$ python3 -q
>>> import numpy as np
>>> from numpy import linalg as LA
>>> np.set_printoptions(suppress=True, linewidth=140)
>>> data = np.load("a.npy")
>>> print(data)
[[  0.3   1.6  20.    0.3  -0.3]
 [ -0.7  -0.1  16.   -0.2   0.1]
 [  0.   -1.3 -40.    0.5   0.1]]
>>> def softmax(z):
...     e = np.exp(z - z.max(axis=-1, keepdims=True))
...     return e / e.sum(axis=-1, keepdims=True)
... 
>>> print(np.round(softmax(data[1] + 5), 2) + 0)
[0. 0. 1. 0. 0.]
>>> att = data @ data.T / np.sqrt(5)
>>> print(np.round(softmax(att + np.triu(np.full(att.shape, -np.inf), 1)), 2) + 0)
[[1. 0. 0.]
 [1. 0. 0.]
 [0. 0. 1.]]
>>> rng = np.random.default_rng(101)
>>> B = data + rng.integers(-2, 3, (3, 1)) @ rng.integers(-2, 3, (1, 5))
>>> print(B)
[[  1.3   3.6  19.    1.3  -0.3]
 [ -2.7  -4.1  18.   -2.2   0.1]
 [ -1.   -3.3 -39.   -0.5   0.1]]
>>> print(np.round(B - data, 2))
[[ 1.  2. -1.  1.  0.]
 [-2. -4.  2. -2.  0.]
 [-1. -2.  1. -1.  0.]]
>>> print(LA.matrix_rank(B - data, tol=1e-8))
1
>>> t3 = np.stack([B, 3 * B, B[::-1]])
>>> print(t3.shape)
(3, 3, 5)
>>> print(np.round(np.einsum("bij,cij->bc", t3, t3), 2))
[[ 2263.53  6790.59 -1156.77]
 [ 6790.59 20371.77 -3470.31]
 [-1156.77 -3470.31  2263.53]]
>>> print((t3 @ B.T).shape)
(3, 3, 3)
>>> print(LA.matrix_rank(t3))
[3 3 3]
>>> U, sv, Vt = LA.svd(data)
>>> print(np.argmax(sv[:-1] / (sv[1:] + 1e-6)) + 1)
1
>>> print(sv.round(2))
[47.53  1.4   0.43]
>>> B = U[:, :1] @ np.diag(sv[:1]) @ Vt[:1]
>>> print(B.round(2))
[[ -0.05   0.73  20.03  -0.15  -0.07]
 [ -0.04   0.58  15.98  -0.12  -0.06]
 [  0.09  -1.46 -40.     0.3    0.15]]
>>> print(np.round(LA.norm(data - B, 2), 2), round(sv[1], 2))
1.4 1.4
>>> print(LA.matrix_rank(data, rtol=0.05))
1
>>> print(np.round(np.abs(data - B).max(), 2))
0.87
>>> print(LA.matrix_rank(B))
1
>>> print([round(float(x), 2) for x in LA.svd(data, compute_uv=False)[:3]])
[47.53, 1.4, 0.43]
>>> print(np.argsort(-LA.norm(data, axis=0).round(6), kind="stable")[:3])
[2 1 0]
>>> print(round(LA.norm(data, 2) / LA.norm(data), 2))
1.0
>>> W0 = np.array([[-151, 4], [-9, 14]])
>>> # column 0 is much longer than the rest
>>> ev, V = LA.eig(W0)
>>> print(np.round(np.sort(LA.eigvals(LA.inv(W0))), 2))
[-0.01  0.07]
>>> print(np.round(np.sort(LA.eigvals(W0.T)), 2))
[-150.78   13.78]
>>> B = LA.inv(W0)
>>> print(round(LA.det(W0) * LA.det(B), 2))
1.0
>>> print(np.round(W0 @ B, 2) + 0)
[[1. 0.]
 [0. 1.]]
>>> print(np.round(LA.det(W0) * B, 2))
[[  14.   -4.]
 [   9. -151.]]
>>> print(np.allclose(B, W0.T))
False
>>> U, sv, Vt = LA.svd(W0)
>>> print(np.argmax(sv[:-1] / (sv[1:] + 1e-6)) + 1)
1
>>> print(sv.round(2))
[151.35  13.73]
>>> B = U[:, :1] @ np.diag(sv[:1]) @ Vt[:1]
>>> print(np.round(LA.norm(W0 - B) / LA.norm(W0), 2))
0.09
>>> print(LA.matrix_rank(W0, rtol=0.05))
2
>>> E = np.array([[0, -2, 2],
...     [1, -2, -1],
...     [2, -3, -2],
...     [3, 1, 3],
...     [1, 1, 3],
...     [3, -3, 0],
...     [3, -2, 2]])
>>> print(E)
[[ 0 -2  2]
 [ 1 -2 -1]
 [ 2 -3 -2]
 [ 3  1  3]
 [ 1  1  3]
 [ 3 -3  0]
 [ 3 -2  2]]
>>> O, V = LA.qr(E[:, :1])[0], LA.qr(E[:, 1:])[0]
>>> sv = LA.svd(O.T @ V, compute_uv=False)
>>> print(sv.round(2))
[0.79]
>>> print(round(float(LA.norm(O @ O.T - V @ V.T, 2)), 2))
1.0
>>> print(np.round(np.degrees(np.arccos(sv.clip(0, 1))), 2))
[38.05]
>>> P = E @ LA.solve(E.T @ E, E.T)
>>> print(np.round(LA.eigvalsh(P), 2) + 0)
[0. 0. 0. 0. 1. 1. 1.]
>>> print(round(np.trace(P), 2))
3.0
>>> vec = np.array([5, 1, 1])
>>> target = E @ vec
>>> print(np.round(LA.solve(E.T @ E, E.T @ target), 2))
[5. 1. 1.]
>>> target = target + 0.3 * rng.normal(size=7)
>>> print(target.round(2))
[-0.09  2.11  5.51 19.32  9.21 12.21 14.74]
>>> b, *_ = LA.lstsq(E, target)
>>> print(b.round(2))
[5.12 1.05 0.93]
>>> print(b.round())
[5. 1. 1.]
>>> print(round(LA.norm(target - E @ b), 2))
0.57
>>> B = np.array([[4, 0, 1], [3, 4, 0], [0, 1, 2]])
>>> B[-1] = B[0]
>>> J = B + 0.3 * np.eye(3)
>>> print(J)
[[4.3 0.  1. ]
 [3.  4.3 0. ]
 [4.  0.  1.3]]
>>> ev, V = LA.eig(J)
>>> print(np.round(np.sort(LA.eigvals(J @ J)), 2))
[ 0.09 18.49 28.09]
>>> print(ev.round(2))
[4.3 5.3 0.3]
>>> print(np.round(LA.norm(J, 2) / LA.norm(J), 2))
0.88
>>> print(np.round(np.abs(LA.svd(J)[2][-1]), 2))
[0.26 0.18 0.95]
>>> print(LA.matrix_rank(J, rtol=0.1))
2
>>> print(LA.cond(J) > 100)
False
>>> print(np.argsort(-LA.norm(J, axis=0).round(6), kind="stable")[:3])
[0 1 2]
>>> B = np.array([[2, 0, 3], [0, 2, 1], [1, 2, 2]])
>>> print(np.round(B.T @ J.T, 2))
[[ 9.6  6.   9.3]
 [ 2.   8.6  2.6]
 [14.9 13.3 14.6]]
>>> print(np.round(np.einsum("ik,kj->ij", J, B), 2))
[[ 9.6  2.  14.9]
 [ 6.   8.6 13.3]
 [ 9.3  2.6 14.6]]
>>> print(LA.matrix_rank(np.vstack([J, B.T])))
3
>>> print(np.round(J @ B, 2))
[[ 9.6  2.  14.9]
 [ 6.   8.6 13.3]
 [ 9.3  2.6 14.6]]
>>> print(np.vstack([J, B.T]).shape)
(6, 3)
>>> print(np.round(np.einsum("ik,kj->ji", J, B), 2))
[[ 9.6  6.   9.3]
 [ 2.   8.6  2.6]
 [14.9 13.3 14.6]]
>>> print(LA.matrix_rank(J @ B))
3
>>> mat = np.load("dump.npy")
>>> print(mat)
[[ 0 -4  0  4]
 [ 4  0  2 -3]
 [ 0 -2  0  0]
 [-4  3  0  0]]
>>> # skew, so no eigenvalue has a real part
>>> vec = np.array([0, 2, 2, 0])
>>> print(vec @ mat @ vec)
0
>>> print(round(float(LA.det(mat)), 2))
64.0
>>> print(np.round(LA.eigvals(mat).real, 2) + 0)
[0. 0. 0. 0.]
>>> O = LA.solve(np.eye(4) - mat, np.eye(4) + mat)
>>> print(np.round(LA.det(O), 2))
1.0
>>> print(np.round(O @ O.T, 2) + 0)
[[1. 0. 0. 0.]
 [0. 1. 0. 0.]
 [0. 0. 1. 0.]
 [0. 0. 0. 1.]]
>>> print(np.round(LA.norm(mat) ** 2 / LA.norm(mat, 2) ** 2, 2))
2.07
>>> print(np.round(LA.norm(mat[3] - mat[2]), 2))
6.4
>>> print(LA.norm(mat, axis=1).argmax())
0
>>> print(round(float(LA.norm(mat[3], 1)), 2), round(float(LA.norm(mat[3], np.inf)), 2))
7.0 4.0
>>> print(round(LA.norm(mat, 1), 2), round(LA.norm(mat, np.inf), 2))
9.0 9.0
>>> print(np.round(LA.norm(mat, axis=1), 2))
[5.66 5.39 2.   5.  ]
>>> feats = np.load("layer8.npy")
>>> print(feats)
[[2 2 3 1 2 2 3]
 [2 2 2 1 2 3 1]
 [3 2 0 4 1 0 1]
 [1 1 4 4 1 0 3]
 [2 2 1 1 4 4 2]
 [2 3 0 0 4 2 2]
 [3 1 1 3 2 2 4]]
>>> u = np.array([1, 3])
>>> B = W0 + np.outer(u, np.eye(2)[0])
>>> print(LA.matrix_rank(B - W0))
1
>>> print(round(float(LA.det(B) / LA.det(W0)), 2), np.round(1 + LA.solve(W0, u)[0], 2))
1.0 1.0
>>> print(LA.matrix_rank(LA.inv(B) - LA.inv(W0), tol=1e-8))
1
>>> vec = np.array([2, 2, 3, 2, 2])
>>> a = np.maximum(data @ vec, 0)
>>> print(np.tanh(data @ vec))
[ 1.  1. -1.]
>>> print(data * (a > 1e-9)[:, None])
[[ 0.3  1.6 20.   0.3 -0.3]
 [-0.7 -0.1 16.  -0.2  0.1]
 [ 0.  -0.  -0.   0.   0. ]]
>>> print(np.round(np.maximum(data @ vec, 0) - np.maximum(-data @ vec, 0), 2))
[  63.8   46.2 -121.4]
>>> print(np.flatnonzero(a > 1e-9))
[0 1]
>>> print(np.round(data.T @ a, 2))
[ -13.2    97.46 2015.2     9.9   -14.52]
